$ ipython --no-banner

In [1]: import numpy as np

In [2]: np.set_printoptions(precision=3, suppress=True, linewidth=140, legacy="1.25")

In [3]: F = np.load("m.npy")

In [4]: print(F)
[[ 1  2  2  0 -2  1  1  2 -1]
 [-2  1  1  0 -1 -2 -1  1  2]
 [ 2  4  5  3  2  4 -1  4  0]
 [ 2  3 -2  1  0 -2  4  2 -4]
 [ 3  3  2 -1 -4 -1  3  3 -3]
 [-1  2  4  1 -1  1  1  0  0]
 [-1  0 -1 -2  1 -2  1 -1  0]
 [ 2  1  0 -1 -2 -2  2  1 -2]
 [ 2  0  4  1  2  5  0  0 -1]
 [ 3  5  0  1 -2 -1  5  4 -5]
 [ 2  1  0 -1 -2 -2  2  1 -2]
 [ 1  2  2  0 -2  1  1  2 -1]
 [ 0  0  0  0  0  0  0  0  0]
 [-2  6 -2  0  2 -3  5  2 -4]
 [ 1  3  0  3  4  1  2  1 -1]
 [ 0  4  5  4 -2  3 -3  6  1]]

In [5]: other = np.c_[F[:, :2] @ np.array([[2, 0], [0, 2]]), np.array([-1, 3, -3, 2, 3, -3, -3, 2, 3, -3, 0, 1, -3, -1, 3, -2])]

In [6]: print(other)
[[ 2  4 -1]
 [-4  2  3]
 [ 4  8 -3]
 [ 4  6  2]
 [ 6  6  3]
 [-2  4 -3]
 [-2  0 -3]
 [ 4  2  2]
 [ 4  0  3]
 [ 6 10 -3]
 [ 4  2  0]
 [ 2  4  1]
 [ 0  0 -3]
 [-4 12 -1]
 [ 2  6  3]
 [ 0  8 -2]]

In [7]: np.linalg.matrix_rank(other)
Out[7]: 3

In [8]: np.round(np.linalg.norm(other - F @ np.linalg.lstsq(F, other)[0], axis=0), 3) + 0
Out[8]: array([0.   , 0.   , 8.474])

In [9]: print(np.linalg.matrix_rank(np.c_[F, other]))
10

In [10]: np.linalg.norm(np.linalg.qr(F)[0].T @ other, axis=0) ** 2 / ((other ** 2).sum(axis=0) + 1e-12)
Out[10]: array([1.   , 1.   , 0.252])
